% ipython --no-banner

In [1]: import numpy as np

In [2]: np.set_printoptions(suppress=True, linewidth=120)

In [3]: arr = np.load("arr.npy")

In [4]: print(arr)
[[0.5 0.4 0.1]
 [0.2 0.5 0.3]
 [0.4 0.  0.6]]

In [5]: Q, evecs = np.linalg.qr(arr[:, :2])[0], np.linalg.qr(arr[:, 2:])[0]

In [6]: sv = np.linalg.svd(Q.T @ evecs, compute_uv=False)

In [7]: print(np.round(np.degrees(np.arccos(sv.clip(0, 1))), 1))
[38.6]

In [8]: print(sv.round(1))
[0.8]

In [9]: print((sv > 0.9).sum())
0

In [10]: theta = np.radians(15)

In [11]: R = np.eye(3)

In [12]: R[2, 2] = R[1, 1] = np.cos(theta)

In [13]: R[2, 1], R[1, 2] = -np.sin(theta), np.sin(theta)

In [14]: print(R.round(1))
[[ 1.   0.   0. ]
 [ 0.   1.   0.3]
 [ 0.  -0.3  1. ]]

In [15]: other = arr @ R.T

In [16]: print(np.allclose(np.linalg.norm(arr, axis=1), np.linalg.norm(other, axis=1)))
True

In [17]: print(other.round(1) + 0)
[[0.5 0.4 0. ]
 [0.2 0.6 0.2]
 [0.4 0.2 0.6]]

In [18]: print(round(float(np.linalg.det(R)), 1), np.round(np.trace(R), 1))
1.0 2.9

In [19]: Q = arr.astype(float).copy()

In [20]: for j in range(3):
    ...:     Q[:, j] -= Q[:, :j] @ (Q[:, :j].T @ Q[:, j])
    ...:     Q[:, j] /= np.linalg.norm(Q[:, j])
    ...: 

In [21]: print(Q.round(1))
[[ 0.7  0.1 -0.7]
 [ 0.3  0.8  0.5]
 [ 0.6 -0.6  0.6]]

In [22]: vec = np.array([-5, -3, 3])

In [23]: y = arr @ vec

In [24]: c, lr = np.zeros(3), 1 / np.linalg.norm(arr, 2) ** 2

In [25]: for i in range(25):
    ...:     c -= lr * arr.T @ (arr @ c - y)
    ...:     if i % 5 == 0: print(i, round(np.linalg.norm(arr @ c - y), 1))
    ...: 
0 1.9
5 0.8
10 0.5
15 0.3
20 0.2

In [26]: print(c.round(1))
[-4.5 -3.3  2.7]

In [27]: E = np.loadtxt("w.csv", delimiter=",")

In [28]: print(E)
[[2. 0. 0.]
 [0. 0. 0.]
 [0. 0. 0.]]

In [29]: w, evecs = np.linalg.eigh(E)

In [30]: vec = np.array([2, 1, -1])

In [31]: print(evecs * np.maximum(w, 0) @ evecs.T)
[[2. 0. 0.]
 [0. 0. 0.]
 [0. 0. 0.]]

In [32]: print(np.round(vec @ E @ vec / (vec @ vec), 1), w[0], w[-1])
1.3 0.0 2.0

In [33]: print(np.abs(E).sum(axis=1).max(), np.abs(w).max())
2.0 2.0

In [34]: print((np.sign(evecs[:, -1].round(6)) == np.sign(evecs[0, -1].round(6))).astype(int))
[1 0 0]

In [35]: print(evecs * np.abs(w) @ evecs.T)
[[2. 0. 0.]
 [0. 0. 0.]
 [0. 0. 0.]]

In [36]: U, sv, Vt = np.linalg.svd(E)

In [37]: evecs = Vt[:(sv > 1e-8).sum()]

In [38]: rng = np.random.default_rng(9277)

In [39]: vec = E[0] + -2 * E[2] + rng.integers(2) * np.eye(3)[1]

In [40]: print(vec)
[2. 1. 0.]

In [41]: print(np.diag(evecs.T @ evecs))
[1. 0. 0.]

In [42]: print(evecs.T @ evecs)
[[1. 0. 0.]
 [0. 0. 0.]
 [0. 0. 0.]]

In [43]: rank = np.linalg.matrix_rank(E)

In [44]: print(rank)
1

In [45]: null = np.linalg.svd(E)[2][rank:].T

In [46]: print(np.allclose(E @ null, 0))
True

In [47]: print(np.linalg.matrix_rank(E.T @ E), np.linalg.matrix_rank(E @ E.T))
1 1

In [48]: print([int(np.linalg.matrix_rank(E[:i])) for i in range(1, len(E) + 1)])
[1, 1, 1]

In [49]: print(E.sum(axis=0))
[2. 0. 0.]

In [50]: print(np.count_nonzero(E))
1

In [51]: print(np.abs(E).max())
2.0

In [52]: print(np.linalg.matrix_rank(E))
1

In [53]: print(E.sum(axis=1))
[2. 0. 0.]

In [54]: np.linalg.rank(E)
AttributeError: module 'numpy.linalg' has no attribute 'rank'
